>>> import numpy as np
>>> np.set_printoptions(precision=4, suppress=True, linewidth=120, legacy="1.25")
>>> W0 = np.load("sample6.npy")
>>> W0
array([[ 0,  5, -1,  5,  3, -3, -3,  4,  5],
       [ 0,  0,  2, -3,  4,  2,  1,  4,  1],
       [ 0,  0,  0, -4, -2, -1, -2,  5,  5],
       [ 0,  0,  0,  0,  0, -1,  5, -3,  1],
       [ 0,  0,  0,  0,  0,  1, -5,  0, -4],
       [ 0,  0,  0,  0,  0,  0,  3,  4,  4],
       [ 0,  0,  0,  0,  0,  0,  0,  1, -5],
       [ 0,  0,  0,  0,  0,  0,  0,  0, -4],
       [ 0,  0,  0,  0,  0,  0,  0,  0,  0]])
>>> # null space of dimension 2
>>> np.unique(W0.round(6), axis=0).shape
(9, 9)
>>> np.abs(np.diag(np.linalg.qr(W0)[1])) > 1e-9
array([False, False, False, False, False, False, False, False, False])
>>> x = np.array([2, 1, 3, 3, 0, 3, 3, 0, 3])
>>> np.einsum("ij,j->i", W0, x)
array([ 14,   9,  -6,  15, -24,  21, -15, -12,   0])
>>> W0 @ (2 * x)
array([ 28,  18, -12,  30, -48,  42, -30, -24,   0])
>>> W0 @ x
array([ 14,   9,  -6,  15, -24,  21, -15, -12,   0])
>>> r = np.linalg.matrix_rank(W0)
>>> r
7
>>> null = np.linalg.svd(W0)[2][r:].T
>>> np.linalg.matrix_rank(W0.T @ W0), np.linalg.matrix_rank(W0 @ W0.T)
(7, 7)
>>> np.round(W0 @ null, 4) + 0
array([[0., 0.],
       [0., 0.],
       [0., 0.],
       [0., 0.],
       [0., 0.],
       [0., 0.],
       [0., 0.],
       [0., 0.],
       [0., 0.]])
>>> np.round(null @ null.T, 4) + 0
array([[ 1.    ,  0.    ,  0.    ,  0.    ,  0.    ,  0.    ,  0.    ,  0.    ,  0.    ],
       [ 0.    ,  0.0457,  0.1936,  0.0352, -0.0704,  0.    ,  0.    ,  0.    ,  0.    ],
       [ 0.    ,  0.1936,  0.8189,  0.1489, -0.2978,  0.    ,  0.    ,  0.    ,  0.    ],
       [ 0.    ,  0.0352,  0.1489,  0.0271, -0.0541,  0.    ,  0.    ,  0.    ,  0.    ],
       [ 0.    , -0.0704, -0.2978, -0.0541,  0.1083,  0.    ,  0.    ,  0.    ,  0.    ],
       [ 0.    ,  0.    ,  0.    ,  0.    ,  0.    ,  0.    ,  0.    ,  0.    ,  0.    ],
       [ 0.    ,  0.    ,  0.    ,  0.    ,  0.    ,  0.    ,  0.    ,  0.    ,  0.    ],
       [ 0.    ,  0.    ,  0.    ,  0.    ,  0.    ,  0.    ,  0.    ,  0.    ,  0.    ],
       [ 0.    ,  0.    ,  0.    ,  0.    ,  0.    ,  0.    ,  0.    ,  0.    ,  0.    ]])
>>> left, sig, VT = np.linalg.svd(W0, full_matrices=False)
>>> round(float(np.sqrt((sig ** 2).sum())), 4), round(float(np.linalg.norm(W0)), 4)
(20.1494, 20.1494)
>>> np.round(left.T @ W0 @ VT.T, 4) + 0
array([[13.3761,  0.    ,  0.    ,  0.    ,  0.    ,  0.    ,  0.    ,  0.    ,  0.    ],
       [ 0.    ,  9.6918,  0.    ,  0.    ,  0.    ,  0.    ,  0.    ,  0.    ,  0.    ],
       [ 0.    ,  0.    ,  8.6859,  0.    ,  0.    ,  0.    ,  0.    ,  0.    ,  0.    ],
       [ 0.    ,  0.    ,  0.    ,  6.2514,  0.    ,  0.    ,  0.    ,  0.    ,  0.    ],
       [ 0.    ,  0.    ,  0.    ,  0.    ,  3.7703,  0.    ,  0.    ,  0.    ,  0.    ],
       [ 0.    ,  0.    ,  0.    ,  0.    ,  0.    ,  2.0944,  0.    ,  0.    ,  0.    ],
       [ 0.    ,  0.    ,  0.    ,  0.    ,  0.    ,  0.    ,  0.1467,  0.    ,  0.    ],
       [ 0.    ,  0.    ,  0.    ,  0.    ,  0.    ,  0.    ,  0.    ,  0.    ,  0.    ],
       [ 0.    ,  0.    ,  0.    ,  0.    ,  0.    ,  0.    ,  0.    ,  0.    ,  0.    ]])
>>> np.round(sig / sig[0], 4) + 0
array([1.    , 0.7246, 0.6494, 0.4674, 0.2819, 0.1566, 0.011 , 0.    , 0.    ])
>>> np.round(VT @ VT.T, 4) + 0
array([[1., 0., 0., 0., 0., 0., 0., 0., 0.],
       [0., 1., 0., 0., 0., 0., 0., 0., 0.],
       [0., 0., 1., 0., 0., 0., 0., 0., 0.],
       [0., 0., 0., 1., 0., 0., 0., 0., 0.],
       [0., 0., 0., 0., 1., 0., 0., 0., 0.],
       [0., 0., 0., 0., 0., 1., 0., 0., 0.],
       [0., 0., 0., 0., 0., 0., 1., 0., 0.],
       [0., 0., 0., 0., 0., 0., 0., 1., 0.],
       [0., 0., 0., 0., 0., 0., 0., 0., 1.]])
>>> left.shape, sig.shape, VT.shape
((9, 9), (9,), (9, 9))
>>> np.linalg.matrix_rank(W0)
7
>>> round(float(np.linalg.norm(W0)), 4)
20.1494
>>> Y = np.array([[0, 2], [2, 3]])
>>> arr = np.kron(np.eye(2, dtype=int), Y)
>>> arr
array([[0, 2, 0, 0],
       [2, 3, 0, 0],
       [0, 0, 0, 2],
       [0, 0, 2, 3]])
>>> # equal to its transpose
>>> np.sort(np.linalg.eigvals(arr).real)
array([-1., -1.,  4.,  4.])
>>> arr @ arr
array([[ 4,  6,  0,  0],
       [ 6, 13,  0,  0],
       [ 0,  0,  4,  6],
       [ 0,  0,  6, 13]])
>>> rng = np.random.default_rng(551)
>>> lab = rng.permutation(4)
>>> lab
array([3, 0, 2, 1])
>>> Y = arr[lab][:, lab]
>>> np.sort(np.abs(np.linalg.eigvals(Y)))
array([1., 1., 4., 4.])
>>> round(np.linalg.det(Y), 4), np.round(np.linalg.det(arr[lab]), 4)
(16.0, 16.0)
>>> np.trace(Y)
6
>>> K = np.diag(np.array([2, 3, 0, -2, 1, -2, 1, -3, -1, -2, -3]))
>>> K
array([[ 2,  0,  0,  0,  0,  0,  0,  0,  0,  0,  0],
       [ 0,  3,  0,  0,  0,  0,  0,  0,  0,  0,  0],
       [ 0,  0,  0,  0,  0,  0,  0,  0,  0,  0,  0],
       [ 0,  0,  0, -2,  0,  0,  0,  0,  0,  0,  0],
       [ 0,  0,  0,  0,  1,  0,  0,  0,  0,  0,  0],
       [ 0,  0,  0,  0,  0, -2,  0,  0,  0,  0,  0],
       [ 0,  0,  0,  0,  0,  0,  1,  0,  0,  0,  0],
       [ 0,  0,  0,  0,  0,  0,  0, -3,  0,  0,  0],
       [ 0,  0,  0,  0,  0,  0,  0,  0, -1,  0,  0],
       [ 0,  0,  0,  0,  0,  0,  0,  0,  0, -2,  0],
       [ 0,  0,  0,  0,  0,  0,  0,  0,  0,  0, -3]])
>>> left, sig, VT = np.linalg.svd(K)
>>> vecs = VT[:(sig > 1e-8).sum()]
>>> x = K[6] + -2 * K[3] + rng.integers(2) * np.eye(11)[6]
>>> x
array([0., 0., 0., 4., 0., 0., 1., 0., 0., 0., 0.])
>>> np.linalg.matrix_rank(np.vstack([K, x]))
10
>>> np.diag(vecs.T @ vecs)
array([1., 1., 0., 1., 1., 1., 1., 1., 1., 1., 1.])
>>> [int(np.linalg.matrix_rank(np.linalg.matrix_power(K, p))) for p in range(1, 12)]
[10, 10, 10, 10, 10, 10, 10, 10, 10, 10, 10]
>>> np.linalg.matrix_rank(K - K[0, 0] * np.eye(11))
10
>>> round(np.linalg.eigvalsh(K).min(), 4)
-3.0
>>> m1 = np.load("layer1.npy")
>>> m1
array([[ 0.1667, -0.1667,  0.2778, -0.1667,  0.0556, -0.0556],
       [-0.1667,  0.1667, -0.2778,  0.1667, -0.0556,  0.0556],
       [ 0.2778, -0.2778,  0.463 , -0.2778,  0.0926, -0.0926],
       [-0.1667,  0.1667, -0.2778,  0.1667, -0.0556,  0.0556],
       [ 0.0556, -0.0556,  0.0926, -0.0556,  0.0185, -0.0185],
       [-0.0556,  0.0556, -0.0926,  0.0556, -0.0185,  0.0185]])
>>> ev, vecs = np.linalg.eigh(m1)
>>> x = np.array([1, 0, 1, 1, 0, 0])
>>> vecs * np.abs(ev) @ vecs.T
array([[ 0.1667, -0.1667,  0.2778, -0.1667,  0.0556, -0.0556],
       [-0.1667,  0.1667, -0.2778,  0.1667, -0.0556,  0.0556],
       [ 0.2778, -0.2778,  0.463 , -0.2778,  0.0926, -0.0926],
       [-0.1667,  0.1667, -0.2778,  0.1667, -0.0556,  0.0556],
       [ 0.0556, -0.0556,  0.0926, -0.0556,  0.0185, -0.0185],
       [-0.0556,  0.0556, -0.0926,  0.0556, -0.0185,  0.0185]])
>>> vecs * np.maximum(ev, 0) @ vecs.T
array([[ 0.1667, -0.1667,  0.2778, -0.1667,  0.0556, -0.0556],
       [-0.1667,  0.1667, -0.2778,  0.1667, -0.0556,  0.0556],
       [ 0.2778, -0.2778,  0.463 , -0.2778,  0.0926, -0.0926],
       [-0.1667,  0.1667, -0.2778,  0.1667, -0.0556,  0.0556],
       [ 0.0556, -0.0556,  0.0926, -0.0556,  0.0185, -0.0185],
       [-0.0556,  0.0556, -0.0926,  0.0556, -0.0185,  0.0185]])
>>> np.round(x @ m1 @ x / (x @ x), 4), round(float(ev[0]), 4), round(ev[-1], 4)
(0.1543, -0.0, 1.0)
>>> round(np.abs(m1).sum(axis=1).max(), 4), np.round(np.abs(ev).max(), 4)
(1.4815, 1.0)
>>> J = np.loadtxt("a.csv", delimiter=",")
>>> J
array([[ 0.,  2.,  2.,  0.,  4.,  2.,  4.,  4.],
       [ 4.,  5.,  5.,  0.,  5.,  3.,  5.,  5.],
       [ 5.,  9.,  5.,  0.,  7.,  4.,  5.,  5.],
       [ 8., 10.,  8.,  1., 10.,  6.,  6.,  8.],
       [10., 13., 12.,  4., 12.,  9.,  9., 11.],
       [13., 16., 12.,  7., 16., 11., 14., 16.],
       [18., 18., 15., 12., 21., 15., 18., 17.],
       [23., 18., 15., 16., 22., 17., 20., 17.],
       [24., 21., 20., 19., 24., 19., 20., 21.],
       [25., 24., 25., 19., 25., 21., 20., 26.],
       [26., 25., 26., 24., 30., 22., 22., 27.],
       [27., 25., 30., 26., 31., 25., 22., 32.],
       [30., 27., 34., 26., 35., 26., 24., 34.],
       [32., 32., 37., 26., 37., 27., 29., 37.],
       [33., 35., 37., 31., 38., 31., 31., 40.],
       [38., 35., 38., 34., 38., 32., 31., 42.],
       [40., 39., 39., 36., 38., 36., 35., 46.],
       [43., 40., 42., 41., 43., 40., 36., 50.],
       [45., 40., 42., 41., 46., 41., 36., 52.],
       [49., 40., 43., 43., 46., 43., 36., 56.],
       [51., 41., 44., 46., 51., 46., 41., 56.],
       [52., 46., 44., 47., 56., 49., 44., 57.],
       [52., 51., 48., 49., 59., 50., 48., 58.],
       [52., 56., 50., 51., 61., 51., 49., 58.],
       [57., 57., 54., 51., 62., 55., 50., 63.],
       [61., 57., 55., 53., 65., 60., 51., 67.]])
>>> np.linalg.matrix_rank(J, rtol=0.1)
1
>>> [round(float(x), 4) for x in np.linalg.svd(J, compute_uv=False)[:3]]
[504.4841, 19.3413, 15.2744]
>>> np.linalg.cond(J) > 100
True
>>> np.abs(np.linalg.svd(J)[2][-1])
array([0.1253, 0.3642, 0.3949, 0.193 , 0.2682, 0.5865, 0.3964, 0.2924])
>>> M = np.loadtxt("test11.csv", delimiter=",")
>>> M
array([[ 0.6078, -0.9225, -1.3848, -0.5929, -0.4956,  1.381 , -1.0817, -2.3516,  1.825 ],
       [ 0.3523, -1.2958, -0.9979, -0.0147,  0.5016, -1.9991, -1.9786,  1.1113, -1.8784],
       [ 1.1975, -0.9559, -3.7033, -0.7595, -1.5801,  4.577 , -1.9831, -7.1205,  5.8018],
       [ 0.4545,  1.7283, -0.7456, -1.2002,  1.307 , -0.8852,  1.9245, -1.9527, -2.4524],
       [-0.5137, -0.0174,  1.7111,  0.861 ,  1.747 , -4.6855,  0.0924,  5.7645, -5.7   ],
       [ 0.5423,  0.158 ,  0.0866, -2.0763,  1.9235, -4.1314,  0.2294,  1.9622, -6.1318],
       [-0.0854,  0.305 , -0.7306,  0.4345, -0.9981,  1.1457, -1.1268, -0.6707,  2.1712],
       [-0.0134,  0.3635,  1.532 , -0.7559,  0.8863, -1.2219,  1.8035,  2.0167, -2.9888],
       [ 0.905 , -0.1055, -3.1713, -1.8642, -0.2315,  0.4838, -1.159 , -5.0429,  0.975 ],
       [ 0.0311, -1.043 , -0.4536,  0.4045, -1.8855,  3.7196, -0.7749, -2.6928,  5.255 ],
       [-0.8059,  1.4025,  0.9327,  0.7806, -0.3384, -0.4361,  0.6047,  1.5762, -0.175 ],
       [ 0.3357,  0.1706, -1.1093, -0.4676,  0.9044, -1.6851, -0.6743, -0.08  , -1.8906],
       [ 0.7384,  1.1266, -2.6592, -1.7598,  0.2651, -0.1501, -0.5826, -3.8315, -0.3349],
       [-0.0462, -0.2892, -0.5626,  0.8473, -0.3931,  0.6673, -0.723 , -0.5081,  1.2002],
       [ 0.5817,  0.4755, -2.2117, -0.986 ,  0.2049, -0.1918, -0.6565, -2.8739, -0.1283]])
>>> x = np.array([-3, 3, 0, -2, 3, -1, 2, 1, -3])
>>> h1 = np.maximum(M @ x, 0)
>>> M * (h1 > 1e-9)[:, None]
array([[ 0.    , -0.    , -0.    , -0.    , -0.    ,  0.    , -0.    , -0.    ,  0.    ],
       [ 0.3523, -1.2958, -0.9979, -0.0147,  0.5016, -1.9991, -1.9786,  1.1113, -1.8784],
       [ 0.    , -0.    , -0.    , -0.    , -0.    ,  0.    , -0.    , -0.    ,  0.    ],
       [ 0.4545,  1.7283, -0.7456, -1.2002,  1.307 , -0.8852,  1.9245, -1.9527, -2.4524],
       [-0.5137, -0.0174,  1.7111,  0.861 ,  1.747 , -4.6855,  0.0924,  5.7645, -5.7   ],
       [ 0.5423,  0.158 ,  0.0866, -2.0763,  1.9235, -4.1314,  0.2294,  1.9622, -6.1318],
       [-0.    ,  0.    , -0.    ,  0.    , -0.    ,  0.    , -0.    , -0.    ,  0.    ],
       [-0.0134,  0.3635,  1.532 , -0.7559,  0.8863, -1.2219,  1.8035,  2.0167, -2.9888],
       [ 0.    , -0.    , -0.    , -0.    , -0.    ,  0.    , -0.    , -0.    ,  0.    ],
       [ 0.    , -0.    , -0.    ,  0.    , -0.    ,  0.    , -0.    , -0.    ,  0.    ],
       [-0.8059,  1.4025,  0.9327,  0.7806, -0.3384, -0.4361,  0.6047,  1.5762, -0.175 ],
       [ 0.3357,  0.1706, -1.1093, -0.4676,  0.9044, -1.6851, -0.6743, -0.08  , -1.8906],
       [ 0.7384,  1.1266, -2.6592, -1.7598,  0.2651, -0.1501, -0.5826, -3.8315, -0.3349],
       [-0.    , -0.    , -0.    ,  0.    , -0.    ,  0.    , -0.    , -0.    ,  0.    ],
       [ 0.    ,  0.    , -0.    , -0.    ,  0.    , -0.    , -0.    , -0.    , -0.    ]])
>>> np.flatnonzero(h1 > 1e-9)
array([ 1,  3,  4,  5,  7, 10, 11, 12])
>>> np.maximum(M @ (3 * x), 0)
array([  0.    ,   4.1349,   0.    ,  60.8445,  98.2281, 101.154 ,   0.    ,  63.3402,   0.    ,   0.    ,  23.3865,
        27.2442,   4.9128,   0.    ,   0.    ])
>>> x = np.array([3, -3, 3, 1, -2, 3, -3, -1, 3])
>>> target = M @ x
>>> np.round(np.linalg.pinv(M) @ M, 4) + 0
array([[1., 0., 0., 0., 0., 0., 0., 0., 0.],
       [0., 1., 0., 0., 0., 0., 0., 0., 0.],
       [0., 0., 1., 0., 0., 0., 0., 0., 0.],
       [0., 0., 0., 1., 0., 0., 0., 0., 0.],
       [0., 0., 0., 0., 1., 0., 0., 0., 0.],
       [0., 0., 0., 0., 0., 1., 0., 0., 0.],
       [0., 0., 0., 0., 0., 0., 1., 0., 0.],
       [0., 0., 0., 0., 0., 0., 0., 1., 0.],
       [0., 0., 0., 0., 0., 0., 0., 0., 1.]])
>>> np.linalg.solve(M.T @ M, M.T @ target)
array([ 3., -3.,  3.,  1., -2.,  3., -3., -1.,  3.])
>>> target = target + 0.05 * rng.normal(size=15)
>>> target
array([ 16.0216,  -5.8575,  41.9508, -23.7056, -36.2151, -37.9517,  13.1064, -19.0755,   5.028 ,  38.0155,  -7.5361,
       -13.6661,  -7.3164,   8.9953,  -3.7685])
>>> c, *_ = np.linalg.lstsq(M, target)
>>> np.round(M.T @ (target - M @ c), 4) + 0
array([0., 0., 0., 0., 0., 0., 0., 0., 0.])
>>> c.round()
array([ 3., -3.,  3.,  1., -2.,  3., -3., -1.,  3.])
>>> [round(float(np.linalg.norm(np.linalg.solve(M.T @ M + lam * np.eye(9), M.T @ target))), 2) for lam in (0, 1, 10, 100)]
[7.51, 6.33, 5.41, 3.66]
>>> c
array([ 2.7657, -3.0799,  2.6552,  0.9074, -2.0485,  3.0774, -2.8195, -0.8262,  3.0043])
